$ python -q
>>> import numpy as np
>>> from numpy import linalg as LA
>>> np.set_printoptions(suppress=True, linewidth=140)
>>> F = np.load("out7.npy")
>>> F
array([[39.4, -0.2, 40.9, 38.7],
       [38.9,  0. , 39.6, 40.9],
       [39.9,  1.3, 39.8, 39.7],
       [39.7, -0.2, 40.3, 40.1],
       [38.2,  1. , 39.2, 37.8],
       [40.6,  2.9, 41.5, 41. ],
       [42.3,  0.5, 38.9, 39.6],
       [40.9,  0.9, 40.5, 39.8],
       [41.9,  1.8, 38.9, 41.9],
       [40.4,  0.2, 39.1, 39.2],
       [40.9, -0.3, 40.1, 40. ],
       [39.7,  0.9, 40.1, 40.7],
       [40.5,  2.1, 40.8, 39.6],
       [40.4,  0.5, 40.7, 40.6],
       [39.3, -1. , 38.2, 39.5],
       [39.6, -0.1, 37.8, 40.5],
       [40.9, -0.3, 41.3, 39.6],
       [40.6, -0.4, 38.2, 38.8],
       [39. ,  1.2, 37.9, 40.2],
       [38.9, -0.9, 40.1, 42.6],
       [39.8,  1.2, 42.1, 40. ],
       [40.7,  0. , 39.8, 38.6],
       [40. ,  0.3, 40.8, 41.3],
       [40.6,  1.2, 39.8, 40.4]])
>>> vec = np.array([-1, -1, -3, 1])
>>> target = F @ vec
>>> np.round(LA.lstsq(F, target)[0], 1)
array([-1., -1., -3.,  1.])
>>> np.round(LA.pinv(F) @ F, 1) + 0
array([[1., 0., 0., 0.],
       [0., 1., 0., 0.],
       [0., 0., 1., 0.],
       [0., 0., 0., 1.]])
>>> rng = np.random.default_rng(952)
>>> target = target + 0.3 * rng.normal(size=24)
>>> target.round(1)
array([-123.5, -116.5, -120.7, -120.2, -119. , -126.8, -120. , -123.4, -119.3, -118.2, -120.9, -120.3, -125.6, -122.4, -113.3, -112.2,
       -125.2, -116.3, -114.1, -115. , -127.4, -121.7, -121.4, -120.9])
>>> coef, *_ = LA.lstsq(F, target)
>>> [round(float(LA.norm(LA.solve(F.T @ F + lam * np.eye(4), F.T @ target))), 2) for lam in (0, 1, 10, 100)]
[3.51, 3.42, 2.81, 1.85]
>>> B = np.c_[F[:, :3] @ np.array([[4, 8, 8], [5, 6, 7], [0, 8, 7]]), np.array([2, 3, 0, 0, 2, 3, 2, 2, 1, 3, 3, 0, 0, 1, 0, 1, 3, 3, 0, 3, 2, 1, 3, 3])]
>>> B.round(1)
array([[156.6, 641.2, 600.1,   2. ],
       [155.6, 628. , 588.4,   3. ],
       [166.1, 645.4, 606.9,   0. ],
       [157.8, 638.8, 598.3,   0. ],
       [157.8, 625.2, 587. ,   2. ],
       [176.9, 674.2, 635.6,   3. ],
       [171.7, 652.6, 614.2,   2. ],
       [168.1, 656.6, 617. ,   2. ],
       [176.6, 657.2, 620.1,   1. ],
       [162.6, 637.2, 598.3,   3. ],
       [162.1, 646.2, 605.8,   3. ],
       [163.3, 643.8, 604.6,   0. ],
       [172.5, 663. , 624.3,   0. ],
       [164.1, 651.8, 611.6,   1. ],
       [152.2, 614. , 574.8,   0. ],
       [157.9, 618.6, 580.7,   1. ],
       [162.1, 655.8, 614.2,   3. ],
       [160.4, 628. , 589.4,   3. ],
       [162. , 622.4, 585.7,   0. ],
       [151.1, 626.6, 585.6,   3. ],
       [165.2, 662.4, 621.5,   2. ],
       [162.8, 644. , 604.2,   1. ],
       [161.5, 648.2, 607.7,   3. ],
       [168.4, 650.4, 611.8,   3. ]])
>>> np.round(LA.norm(B - F @ LA.lstsq(F, B)[0], axis=0), 1) + 0
array([0. , 0. , 0. , 5.7])
>>> LA.matrix_rank(np.c_[F, B])
np.int64(5)
>>> LA.matrix_rank(B)
np.int64(4)
>>> Z = F[[16, 1]].astype(float)
>>> for _ in range(7):
...     lab = LA.norm(F[:, None] - Z, axis=-1).argmin(axis=1)
...     Z = np.array([F[lab == j].mean(axis=0) for j in range(2)])
... 
>>> lab
array([0, 1, 0, 0, 1, 0, 0, 0, 0, 1, 0, 0, 0, 0, 1, 1, 0, 1, 1, 1, 0, 0, 0, 0])
>>> np.abs(Z[1] - Z[0]).argmax()
np.int64(2)
>>> np.bincount(lab)
array([16,  8])
>>> np.round(Z[1] - Z[0], 1)
array([-1.1, -0.8, -1.6, -0.2])
>>> Ac = (F - F.mean(axis=0)) / F.std(axis=0)
>>> np.argwhere(np.abs(Ac) > 2)
array([[ 4,  0],
       [ 4,  3],
       [ 5,  1],
       [ 6,  0],
       [19,  3]])
>>> coef = LA.lstsq(np.delete(Ac, 0, axis=1), Ac[:, 0])[0]
>>> np.abs(coef).argmax()
np.int64(0)
>>> coef.round(1) + 0
array([0.2, 0. , 0. ])
>>> dist = LA.norm(F[:, None] - F[None], axis=-1)
>>> (dist + 1e9 * np.eye(24)).round(6).argmin(axis=1)
array([ 3, 11, 23, 13,  0, 12,  9, 23, 23, 21,  3, 13,  7, 22, 15, 14, 10,  9, 15,  1, 12,  9, 13,  2])
>>> LA.matrix_rank(dist ** 2)
np.int64(6)
>>> np.unravel_index(dist.round(6).argmax(), dist.shape)
(np.int64(4), np.int64(8))
>>> B = np.array([[-2, -3, -2, 2, 1, 3],
...     [-3, -3, -2, 1, 3, 0],
...     [0, 3, 2, 1, 0, 1],
...     [1, 1, 0, 3, 0, -3],
...     [1, -2, -3, -3, 0, 1],
...     [-2, -1, 1, -3, 2, 2]])
>>> A = np.tril(B)
>>> A
array([[-2,  0,  0,  0,  0,  0],
       [-3, -3,  0,  0,  0,  0],
       [ 0,  3,  2,  0,  0,  0],
       [ 1,  1,  0,  3,  0,  0],
       [ 1, -2, -3, -3,  0,  0],
       [-2, -1,  1, -3,  2,  2]])
>>> lab = F[:, 0] > np.median(F[:, 0])
>>> u = F[lab].mean(axis=0) - F[~lab].mean(axis=0)
>>> lab.astype(int)
array([0, 0, 0, 0, 0, 1, 1, 1, 1, 1, 1, 0, 1, 1, 0, 0, 1, 1, 0, 0, 0, 1, 0, 1])
>>> ((F - F.mean(axis=0)) @ u > 0).astype(int)
array([0, 0, 1, 0, 0, 1, 1, 1, 1, 1, 1, 0, 1, 1, 0, 0, 1, 1, 0, 0, 1, 1, 0, 1])
>>> [int(LA.matrix_rank(LA.matrix_power(A, p))) for p in range(1, 7)]
[5, 5, 5, 5, 5, 5]
>>> np.round(np.sort(LA.eigvals(A)), 1)
array([-3., -2.,  0.,  2.,  2.,  3.])
>>> Uu, sig, Vt = LA.svd(A, full_matrices=False)
>>> np.abs(Uu[:, 0]).round(6).argmax()
np.int64(5)
>>> np.allclose(Uu * sig @ Vt, A)
True
>>> Uu.shape, sig.shape, Vt.shape
((6, 6), (6,), (6, 6))
>>> np.round(np.abs(Vt[0]), 1)
array([0.3, 0.6, 0.2, 0.6, 0.2, 0.2])
>>> np.round(Uu.T @ A @ Vt.T, 1) + 0
array([[6.9, 0. , 0. , 0. , 0. , 0. ],
       [0. , 4.9, 0. , 0. , 0. , 0. ],
       [0. , 0. , 4.1, 0. , 0. , 0. ],
       [0. , 0. , 0. , 1.8, 0. , 0. ],
       [0. , 0. , 0. , 0. , 1. , 0. ],
       [0. , 0. , 0. , 0. , 0. , 0. ]])
>>> (sig > 1e-8).sum()
np.int64(5)
>>> np.round(Uu.T @ Uu, 1) + 0
array([[1., 0., 0., 0., 0., 0.],
       [0., 1., 0., 0., 0., 0.],
       [0., 0., 1., 0., 0., 0.],
       [0., 0., 0., 1., 0., 0.],
       [0., 0., 0., 0., 1., 0.],
       [0., 0., 0., 0., 0., 1.]])
>>> round(float(np.sqrt((sig ** 2).sum())), 1), round(float(LA.norm(A)), 1)
(9.6, 9.6)
>>> np.round(np.cumsum(sig ** 2) / np.sum(sig ** 2), 1)
array([0.5, 0.8, 1. , 1. , 1. , 1. ])
>>> LA.determinant(A)
Traceback (most recent call last):
  File "<python-input-53>", line 1, in <module>
    LA.determinant(A)
    ^^^^^^^^^^^^^^
AttributeError: module 'numpy.linalg' has no attribute 'determinant'
>>> np.trace(A)
np.int64(2)
>>> A @ A
array([[  4,   0,   0,   0,   0,   0],
       [ 15,   9,   0,   0,   0,   0],
       [ -9,  -3,   4,   0,   0,   0],
       [ -2,   0,   0,   9,   0,   0],
       [  1,  -6,  -6,  -9,   0,   0],
       [  2,  -3,  -2, -21,   4,   4]])
>>> np.round(np.sort(np.abs(LA.eigvals(A))), 1)
array([0., 2., 2., 2., 3., 3.])
>>> assert A == A.T
Traceback (most recent call last):
  File "<python-input-57>", line 1, in <module>
    assert A == A.T
           ^^^^^^^^
ValueError: The truth value of an array with more than one element is ambiguous. Use a.any() or a.all()
>>> np.allclose(A @ A.T, A.T @ A)
False
>>> np.allclose(A, A.T)
False
>>> (A - A.T) / 2
array([[ 0. ,  1.5,  0. , -0.5, -0.5,  1. ],
       [-1.5,  0. , -1.5, -0.5,  1. ,  0.5],
       [ 0. ,  1.5,  0. ,  0. ,  1.5, -0.5],
       [ 0.5,  0.5,  0. ,  0. ,  1.5,  1.5],
       [ 0.5, -1. , -1.5, -1.5,  0. , -1. ],
       [-1. , -0.5,  0.5, -1.5,  1. ,  0. ]])
